$ python3 -q
>>> import numpy as np
>>> np.set_printoptions(precision=2, suppress=True, linewidth=160)
>>> rd = lambda a: np.round(a, 2) + 0
>>> m1 = np.load("block14.npy")
>>> m1
array([[0, 1, 0, 0, 0, 0, 0],
       [0, 0, 0, 0, 0, 0, 1],
       [0, 0, 1, 0, 0, 0, 0],
       [0, 0, 0, 1, 0, 0, 0],
       [0, 0, 0, 0, 0, 1, 0],
       [1, 0, 0, 0, 0, 0, 0],
       [0, 0, 0, 0, 1, 0, 0]])
>>> # row-stochastic, so 1 is an eigenvalue
>>> rd(np.linalg.det(m1))
np.float64(1.0)
>>> rd(np.sort(np.linalg.eigvals(m1).real))
array([-0.81, -0.81,  0.31,  0.31,  1.  ,  1.  ,  1.  ])
>>> m1.sum(axis=1)
array([1, 1, 1, 1, 1, 1, 1])
>>> m1 @ np.ones(7)
array([1., 1., 1., 1., 1., 1., 1.])
>>> pr = np.eye(7)[4]
>>> for _ in range(4):
...     pr = pr @ m1
...     print(pr.round(2))
... 
[0. 0. 0. 0. 0. 1. 0.]
[1. 0. 0. 0. 0. 0. 0.]
[0. 1. 0. 0. 0. 0. 0.]
[0. 0. 0. 0. 0. 0. 1.]
>>> feats = np.load("dump.npy")
>>> feats
array([[  2.92,   6.88,   0.96,  -9.28,   1.59,   0.7 ,  -0.63,  -1.21],
       [  0.62,  -4.17,  -3.49,  -2.13,  -2.13,  -0.58,   0.6 ,   4.71],
       [  0.21,  -4.78,  -4.4 ,  -3.19,  -0.53,   1.25,   2.66,   6.09],
       [  4.87,   6.87,   5.24,   0.58,  -2.02,  -1.31,  -6.4 ,  -5.97],
       [  2.87,   7.25,   0.85,  -7.39,  -1.13,   3.91,   0.12,  -0.92],
       [  0.57,  -2.61,  -5.97,  -1.91,  -4.28,   0.84,   0.78,   6.18],
       [  2.91,  -3.87,  -6.67,  -2.34,  -2.52,   0.79,   0.2 ,   5.82],
       [  3.86,   6.82,   2.59,  -8.42,   1.72,   1.23,  -0.05,   0.54],
       [ -0.62,  -4.17,  -4.22,  -0.27,  -2.68,   1.13,   2.5 ,   4.61],
       [  4.88,   6.77,   5.72,  -1.91,  -3.49,  -1.93,  -4.96,  -4.7 ],
       [  3.17,   7.22,   1.01,  -8.05,   0.82,  -0.01,   0.39,  -1.42],
       [  6.23,   5.14,   4.09,   1.41,  -4.08,  -2.54,  -6.52,  -4.64],
       [  2.29,  -1.89,  -5.44,  -3.44,  -2.15,   0.79,   1.46,   6.56],
       [  2.5 ,   7.3 ,   1.58,  -9.24,   2.28,   1.11,  -1.48,  -1.28],
       [  6.69,   7.9 ,   4.07,  -1.28,  -4.32,  -1.85,  -8.22,  -6.88],
       [  5.2 ,   5.8 ,   3.23,   0.05,  -4.59,  -2.19,  -5.91,  -4.73],
       [  4.23,   6.43,   4.93,  -0.59,  -2.94,  -3.61,  -6.06,  -4.63],
       [  3.26,   6.61,   0.89,  -8.59,   0.79,  -0.16,   2.35,  -1.18],
       [  5.63,   7.76,   3.92,  -1.06,  -3.79,  -2.53,  -6.32,  -6.39],
       [  2.48,  -3.31,  -6.53,  -0.42,  -2.23,  -0.27,   0.99,   4.61],
       [  4.02,   6.9 ,   5.94,  -1.09,  -3.36,  -1.24,  -7.32,  -4.14],
       [  2.53,   5.81,   2.39,  -7.78,   2.31,   0.81,  -0.37,  -0.48],
       [  4.34,   8.05,   2.  ,  -8.68,   1.7 ,   1.9 ,   1.92,  -1.89],
       [  2.63,  -1.39,  -3.99,  -2.88,  -3.54,   1.74,   1.69,   6.11],
       [ -0.05,  -3.02,  -4.28,  -1.94,  -2.27,   2.19,  -0.13,   5.54],
       [  5.5 ,   5.04,   6.11,   0.27,  -5.11,  -2.84,  -6.69,  -6.3 ],
       [  7.46,   6.84,   3.99,  -0.23,  -2.5 ,  -1.95,  -6.86,  -5.84],
       [  6.01,   6.5 ,   4.79,  -0.84,  -3.05,  -1.38,  -6.43,  -3.18],
       [  6.49,   7.31,   4.54,  -1.86,  -2.84,  -1.79,  -6.9 ,  -4.98],
       [  6.7 ,   6.45,   6.44,  -0.37,  -4.81,  -2.32,  -7.88,  -3.7 ],
       [ -0.18,  -2.11,  -5.61,  -0.56,  -0.95,   1.59,   1.61,   5.09],
       [  3.86,   6.54,   2.01,  -8.4 ,   0.3 ,  -0.34,   0.83,  -1.68],
       [  5.29,   7.88,   3.17,  -0.5 ,  -2.98,  -0.63,  -5.94,  -4.45],
       [  5.48,   6.64,   3.13,  -1.19,  -3.06,  -0.77,  -6.96,  -4.34],
       [  2.33,   5.73,   1.36, -10.28,   2.22,   1.95,  -0.24,  -1.65],
       [  5.12,   7.36,   4.65,  -0.62,  -5.55,  -0.29,  -4.89,  -4.56],
       [  1.18,  -5.33,  -5.59,  -1.23,   0.55,   2.06,   0.93,   3.67],
       [  6.72,   6.95,   2.56,  -1.69,  -4.36,  -1.68,  -6.88,  -6.13],
       [  5.56,   5.47,   2.5 ,   0.54,  -2.85,  -0.91,  -7.14,  -4.87],
       [  0.78,  -2.14,  -4.91,  -2.55,  -1.98,   1.16,   2.22,   4.64],
       [  5.01,   6.84,   2.29, -10.  ,   2.61,  -0.57,   2.97,  -2.54],
       [  3.69,   7.71,   3.45,  -7.27,   1.86,   0.59,   1.68,  -0.75],
       [  2.69,  -3.42,  -4.93,  -3.31,  -1.92,   1.08,   1.55,   3.4 ],
       [  4.4 ,   6.5 ,   4.24,  -0.98,  -3.78,  -2.57,  -7.16,  -4.64],
       [  0.21,  -3.28,  -4.13,  -1.45,  -1.58,   1.6 ,   1.28,   5.86]])
>>> Y = np.c_[feats[:, :7] @ np.array([[-5, -7, -8, 9, 1, 1, 5],
...     [1, 8, -2, -3, 7, -1, 2],
...     [3, 4, -4, -2, 1, -5, 2],
...     [-4, 2, 9, -3, -6, 8, -3],
...     [9, -4, 1, 8, 5, 1, 4],
...     [3, -8, 5, 9, -3, -3, 6],
...     [4, 8, 8, 5, 4, 9, -8]]), np.array([0, 3, 3, 2, 3, 2, 3, 2, 1, 1, 0, 0, 0, 3, 3, 3, 3, 3, 0, 0, 2, 0, 2, 2, 0, 1, 0, 1, 0, 2, 2, 3, 2, 3, 2, 2, 0, 2, 2, 3, 1, 2, 0, 3, 2])]
>>> rd(Y)
array([[  46.17,    2.88, -124.43,   47.43,  111.05,  -89.18,   73.72,    0.  ],
       [ -27.73,  -37.96,   -2.06,   12.2 ,  -25.79,   10.21,  -22.63,    3.  ],
       [   3.35,  -50.29,   23.77,   54.91,  -14.27,   21.13,  -23.64,    3.  ],
       [ -51.79,   10.35, -128.21,  -48.95,   22.95,  -79.25,   82.09,    2.  ],
       [  27.05,    0.73,  -87.99,   51.3 ,   81.91,  -79.53,   70.7 ,    3.  ],
       [ -48.61,  -35.93,   13.51,    7.85,  -33.01,   17.97,  -26.9 ,    2.  ],
       [ -48.58,  -77.33,   -6.89,   46.11,  -30.98,   18.32,   -6.45,    3.  ],
       [  47.94,    3.94, -123.19,   58.94,  109.42,  -85.69,   78.04,    2.  ],
       [ -23.38,  -24.76,   50.72,   17.41,  -39.2 ,   38.92,  -43.01,    1.  ],
       [ -49.87,   28.78, -145.47,  -52.19,   37.95,  -88.11,   69.25,    1.  ],
       [  35.51,   23.43, -112.4 ,   37.42,  108.71,  -69.14,   56.56,    0.  ],
       [ -89.8 ,    1.17, -132.73,  -59.86,   -1.02,  -63.22,   65.98,    0.  ],
       [ -27.04,  -45.83,  -10.26,   44.69,   -3.02,   12.48,   -8.43,    0.  ],
       [  54.43,   -1.1 , -128.09,   45.99,  112.77, -100.99,   85.6 ,    3.  ],
       [ -85.53,   -3.59, -176.45,  -60.1 ,   24.81, -104.55,   98.61,    3.  ],
       [ -82.23,   11.62, -128.49,  -63.19,    8.71,  -67.56,   59.69,    3.  ],
       [ -59.1 ,   32.53, -141.2 ,  -75.62,   29.6 ,  -78.22,   60.7 ,    3.  ],
       [  43.37,   33.36, -101.38,   50.13,  115.79,  -54.1 ,   40.47,    3.  ],
       [ -71.37,   21.07, -152.78,  -61.96,   33.59,  -83.29,   74.91,    0.  ],
       [ -50.54,  -51.8 ,   13.46,   31.25,  -31.08,   42.57,  -24.48,    0.  ],
       [ -54.26,   13.44, -147.65,  -67.77,   22.44, -106.82,   86.73,    2.  ],
       [  53.19,    4.09, -108.04,   47.82,   99.91,  -80.92,   69.45,    0.  ],
       [  55.75,   18.02, -110.38,   77.25,  125.25,  -69.87,   70.68,    2.  ],
       [ -34.87,  -37.49,   -9.54,   40.25,   -9.97,    7.38,   -6.21,    2.  ],
       [ -22.23,  -54.29,   13.74,   23.89,  -32.27,   -1.16,   -3.93,    0.  ],
       [ -86.48,   16.44, -148.92,  -78.54,    1.48,  -84.73,   65.03,    1.  ],
       [ -73.36,  -11.28, -158.52,  -32.52,   26.62,  -79.56,   92.83,    0.  ],
       [ -63.13,   -0.79, -149.19,  -41.44,   24.51,  -87.94,   86.11,    1.  ],
       [ -62.61,   -2.03, -168.43,  -40.35,   36.93,  -97.97,   94.83,    0.  ],
       [ -88.02,    4.48, -175.04,  -69.58,   11.9 , -103.68,   90.27,    2.  ],
       [ -13.14,  -35.22,   42.94,   32.37,  -20.28,   34.27,  -21.8 ,    2.  ],
       [  31.87,   24.7 , -122.36,   39.79,  107.89,  -71.14,   54.12,    3.  ],
       [ -59.53,    7.13, -128.91,  -40.08,   29.85,  -76.99,   81.87,    2.  ],
       [ -64.3 ,  -12.38, -142.94,  -39.5 ,   21.4 ,  -89.72,   89.33,    3.  ],
       [  64.15,  -11.99, -118.01,   66.01,  109.77,  -98.23,   79.17,    2.  ],
       [ -72.19,   25.8 , -125.98,  -54.9 ,   18.57,  -79.14,   66.66,    2.  ],
       [  -8.23,  -86.96,   30.8 ,   69.07,  -34.05,   27.36,   -5.13,    0.  ],
       [ -84.01,   -8.74, -160.91,  -44.82,   23.79,  -87.79,   85.21,    2.  ],
       [ -73.93,  -22.52, -125.08,  -39.68,    3.03,  -72.47,   82.38,    2.  ],
       [ -16.03,  -30.92,   16.31,   36.61,   -8.31,   21.59,  -21.27,    3.  ],
       [  62.32,   26.69, -129.4 ,   80.59,  141.82,  -62.23,   56.57,    1.  ],
       [  53.92,   36.39, -105.92,   53.58,  118.98,  -64.22,   60.12,    2.  ],
       [ -26.26,  -61.09,   -8.87,   56.37,  -12.96,   13.07,   -6.92,    0.  ],
       [ -69.23,   14.6 , -147.89,  -74.61,   20.19,  -91.65,   73.16,    3.  ],
       [ -15.22,  -43.37,   25.01,   32.5 ,  -25.76,   17.68,  -16.38,    2.  ]])
>>> rd(np.linalg.lstsq(feats, Y[:, 0])[0])
array([-5.,  1.,  3., -4.,  9.,  3.,  4.,  0.])
>>> rd(np.linalg.norm(Y - feats @ np.linalg.lstsq(feats, Y)[0], axis=0))
array([0.  , 0.  , 0.  , 0.  , 0.  , 0.  , 0.  , 7.51])
>>> np.linalg.matrix_rank(np.c_[feats, Y])
np.int64(9)
>>> rd(np.linalg.norm(np.linalg.qr(feats)[0].T @ Y, axis=0) ** 2 / ((Y ** 2).sum(axis=0) + 1e-12))
array([1.  , 1.  , 1.  , 1.  , 1.  , 1.  , 1.  , 0.69])
